$ ipython --no-banner

In [1]: import numpy as np

In [2]: from numpy import linalg as LA

In [3]: np.set_printoptions(precision=4, suppress=True, linewidth=140)

In [4]: rd = lambda a: np.round(a, 4) + 0

In [5]: X = np.load("out4.npy")

In [6]: X
Out[6]: 
array([[ -2.8806, -10.0898, -14.2453,  -2.7808,   2.914 ,  -6.2106,  -2.8423,  -4.5406],
       [  4.5683,  15.33  ,  13.5295,   6.5897,   1.3185,   9.7752,   6.7709,   4.2688],
       [  4.5023,  -7.6608,  -2.988 ,  -4.6835,  -3.0733,   8.454 ,  -5.0542, -14.1147],
       [ -0.5094,   4.0228,  -4.9573,   2.983 ,   5.0256,  -1.6947,   3.0726,   2.3365],
       [  3.9865,  10.06  ,   9.7757,   0.7551,  -2.23  ,   8.02  ,   0.6627,   0.4853],
       [  4.0036,   7.7674,  13.8052,   8.5705,  -0.8912,   7.4529,   7.8114,   4.6877],
       [  2.0374,   8.5821,  10.2522,  12.1738,   2.3846,   3.5582,  11.6761,   9.1869],
       [  0.07  ,  -6.0469,  -2.2388,   2.8285,   1.7916,  -0.141 ,   3.0224,  -1.0914],
       [  4.8459,  17.4905,  19.8557,  14.8146,   1.8022,   9.5137,  14.5708,  12.1633],
       [  5.3464,  -0.2777,  -1.6389,  -3.6435,  -1.0463,   9.9594,  -4.2166, -13.1636],
       [  4.865 ,  11.6222,  10.4772,  11.441 ,   2.5223,   9.8205,  11.2291,   4.4399],
       [ -2.3492, -10.0683,  -1.8936,  -2.8505,  -2.8079,  -4.0855,  -3.1223,  -1.1433],
       [  4.9239,  20.3756,  21.9343,  16.251 ,   1.682 ,   9.7418,  16.4532,  13.9744],
       [  4.614 ,   4.0565,   4.6487,   1.0054,  -0.8056,  10.303 ,   0.6037,  -6.3271],
       [  3.5217,  18.1211,  14.5334,  12.3076,   3.2297,   8.2227,  12.3072,   9.5612]])

In [7]: other = np.c_[X[:, :2] @ np.array([[2, 3], [2, 2]]), np.array([0, 3, 1, 2, 1, 2, 3, 1, 3, 2, 3, 1, 1, 0, 2])]

In [8]: rd(other)
Out[8]: 
array([[-25.9408, -28.8214,   0.    ],
       [ 39.7966,  44.3649,   3.    ],
       [ -6.317 ,  -1.8147,   1.    ],
       [  7.0268,   6.5174,   2.    ],
       [ 28.093 ,  32.0795,   1.    ],
       [ 23.542 ,  27.5456,   2.    ],
       [ 21.239 ,  23.2764,   3.    ],
       [-11.9538, -11.8838,   1.    ],
       [ 44.6728,  49.5187,   3.    ],
       [ 10.1374,  15.4838,   2.    ],
       [ 32.9744,  37.8394,   3.    ],
       [-24.835 , -27.1842,   1.    ],
       [ 50.599 ,  55.5229,   1.    ],
       [ 17.341 ,  21.955 ,   0.    ],
       [ 43.2856,  46.8073,   2.    ]])

In [9]: rd(LA.norm(other - X @ LA.lstsq(X, other)[0], axis=0))
Out[9]: array([0.    , 0.    , 2.7386])
